>>> import numpy as np
>>> np.set_printoptions(precision=3, suppress=True, linewidth=160)
>>> def tidy(a):
...     return np.round(a, 3) + 0
... 
>>> rng = np.random.default_rng(9923)
>>> K = np.eye(4, dtype=int)[rng.permutation(4)] * np.array([0, 0, 1, 1])
>>> K
array([[0, 0, 1, 0],
       [0, 0, 0, 0],
       [0, 0, 0, 0],
       [0, 0, 0, 1]])
>>> f = np.array([5, -2])
>>> np.polyval(f, K[1])
array([-2, -2, -2, -2])
>>> np.correlate(K[1], K[3], "full")
array([0, 0, 0, 0, 0, 0, 0])
>>> np.convolve(K[1], f)
array([0, 0, 0, 0, 0])
>>> np.cross(K[1, :3], K[3, :3])
array([0, 0, 0])
>>> m1 = np.load("w.npy")
>>> m1
array([[1, 0, 0, 0],
       [0, 1, 0, 0],
       [0, 0, 1, 0],
       [0, 0, 0, 1]])
>>> z = rng.permutation(4)
>>> z
array([1, 3, 0, 2])
>>> Y = m1[z][:, z]
>>> tidy(np.sort(np.abs(np.linalg.eigvals(Y))))
array([1., 1., 1., 1.])
>>> np.allclose(m1 @ m1.T, m1.T @ m1)
True
>>> w, V = np.linalg.eigh(m1)
>>> np.unique(w.round(6) + 0, return_counts=True)[1]
array([4])
>>> w
array([1., 1., 1., 1.])
>>> (w > 1e-8).sum(), (w < -1e-8).sum()
(np.int64(4), np.int64(0))
>>> tidy(np.linalg.eigvalsh(m1 + 2 * np.eye(4)))
array([3., 3., 3., 3.])
>>> tidy(np.linalg.eigvalsh(m1 @ m1))
array([1., 1., 1., 1.])
>>> w.sum(), np.trace(m1)
(np.float64(4.0), np.int64(4))
>>> tidy(np.linalg.svd(m1, compute_uv=False))
array([1., 1., 1., 1.])
>>> np.linalg.matrix_power(m1, 2)
array([[1, 0, 0, 0],
       [0, 1, 0, 0],
       [0, 0, 1, 0],
       [0, 0, 0, 1]])
>>> m1 @ np.ones(4)
array([1., 1., 1., 1.])
>>> pr = np.eye(4)[0]
>>> for _ in range(6):
...     pr = pr @ m1
...     print(pr.round(3))
... 
[1. 0. 0. 0.]
[1. 0. 0. 0.]
[1. 0. 0. 0.]
[1. 0. 0. 0.]
[1. 0. 0. 0.]
[1. 0. 0. 0.]
>>> vec = np.array([3, 1, 2, 0])
>>> target = m1 @ vec
>>> beta, lr = np.zeros(4), 1 / np.linalg.norm(m1, 2) ** 2
>>> for i in range(6):
...     beta -= lr * m1.T @ (m1 @ beta - target)
...     if i % 2 == 0: print(i, round(np.linalg.norm(m1 @ beta - target), 3))
... 
0 0.0
2 0.0
4 0.0
>>> tidy(np.linalg.cond(m1))
np.float64(1.0)
>>> J = np.array([[2, -2], [-5, 2], [-2, 6], [-7, -4]])
>>> J
array([[ 2, -2],
       [-5,  2],
       [-2,  6],
       [-7, -4]])
>>> Y = J / np.sqrt((J ** 2).mean(axis=1, keepdims=True))
>>> tidy(np.linalg.norm(Y, axis=1))
array([1.414, 1.414, 1.414, 1.414])
>>> tidy(Y[1])
array([-1.313,  0.525])
>>> np.linalg.matrix_rank(J - J.mean(axis=1, keepdims=True))
np.int64(1)
>>> left, s, VT = np.linalg.svd(J, full_matrices=False)
>>> left.shape, s.shape, VT.shape
((4, 2), (2,), (2, 2))
>>> tidy(VT @ VT.T)
array([[1., 0.],
       [0., 1.]])
>>> np.abs(left[:, 0]).round(6).argmax()
np.int64(3)
>>> tidy(s)
array([9.065, 7.734])
>>> tidy(np.cumsum(s ** 2) / np.sum(s ** 2))
array([0.579, 1.   ])
>>> M = np.load("out16.npy")
>>> tidy(M)
array([[ 0.39 , -0.436, -0.023,  0.069,  0.206],
       [-0.436,  0.487,  0.026, -0.077, -0.231],
       [-0.023,  0.026,  0.001, -0.004, -0.012],
       [ 0.069, -0.077, -0.004,  0.012,  0.036],
       [ 0.206, -0.231, -0.012,  0.036,  0.109]])
>>> left, s, VT = np.linalg.svd(M)
>>> np.argmax(s[:-1] / (s[1:] + 1e-6)) + 1
np.int64(1)
>>> Y = left[:, :1] @ np.diag(s[:1]) @ VT[:1]
>>> np.linalg.matrix_rank(M, rtol=0.05)
np.int64(1)
>>> np.einsum("ii->", M)
np.float64(1.0)
>>> tidy(np.linalg.det(M.T))
np.float64(0.0)
>>> np.einsum("ij,ji->", M, M)
np.float64(1.0)
>>> tidy(np.kron(np.eye(2, dtype=int), M))
array([[ 0.39 , -0.436, -0.023,  0.069,  0.206,  0.   ,  0.   ,  0.   ,  0.   ,  0.   ],
       [-0.436,  0.487,  0.026, -0.077, -0.231,  0.   ,  0.   ,  0.   ,  0.   ,  0.   ],
       [-0.023,  0.026,  0.001, -0.004, -0.012,  0.   ,  0.   ,  0.   ,  0.   ,  0.   ],
       [ 0.069, -0.077, -0.004,  0.012,  0.036,  0.   ,  0.   ,  0.   ,  0.   ,  0.   ],
       [ 0.206, -0.231, -0.012,  0.036,  0.109,  0.   ,  0.   ,  0.   ,  0.   ,  0.   ],
       [ 0.   ,  0.   ,  0.   ,  0.   ,  0.   ,  0.39 , -0.436, -0.023,  0.069,  0.206],
       [ 0.   ,  0.   ,  0.   ,  0.   ,  0.   , -0.436,  0.487,  0.026, -0.077, -0.231],
       [ 0.   ,  0.   ,  0.   ,  0.   ,  0.   , -0.023,  0.026,  0.001, -0.004, -0.012],
       [ 0.   ,  0.   ,  0.   ,  0.   ,  0.   ,  0.069, -0.077, -0.004,  0.012,  0.036],
       [ 0.   ,  0.   ,  0.   ,  0.   ,  0.   ,  0.206, -0.231, -0.012,  0.036,  0.109]])
>>> vec = np.array([-3, -3, 5, 5, 4])
>>> tidy(np.linalg.eigvalsh(2 * M - np.eye(5)))
array([-1., -1., -1., -1.,  1.])
>>> tidy(M @ M @ vec)
array([ 1.193, -1.333, -0.07 ,  0.211,  0.632])
>>> (vec - M @ vec) @ (M @ vec)
np.float64(0.0)
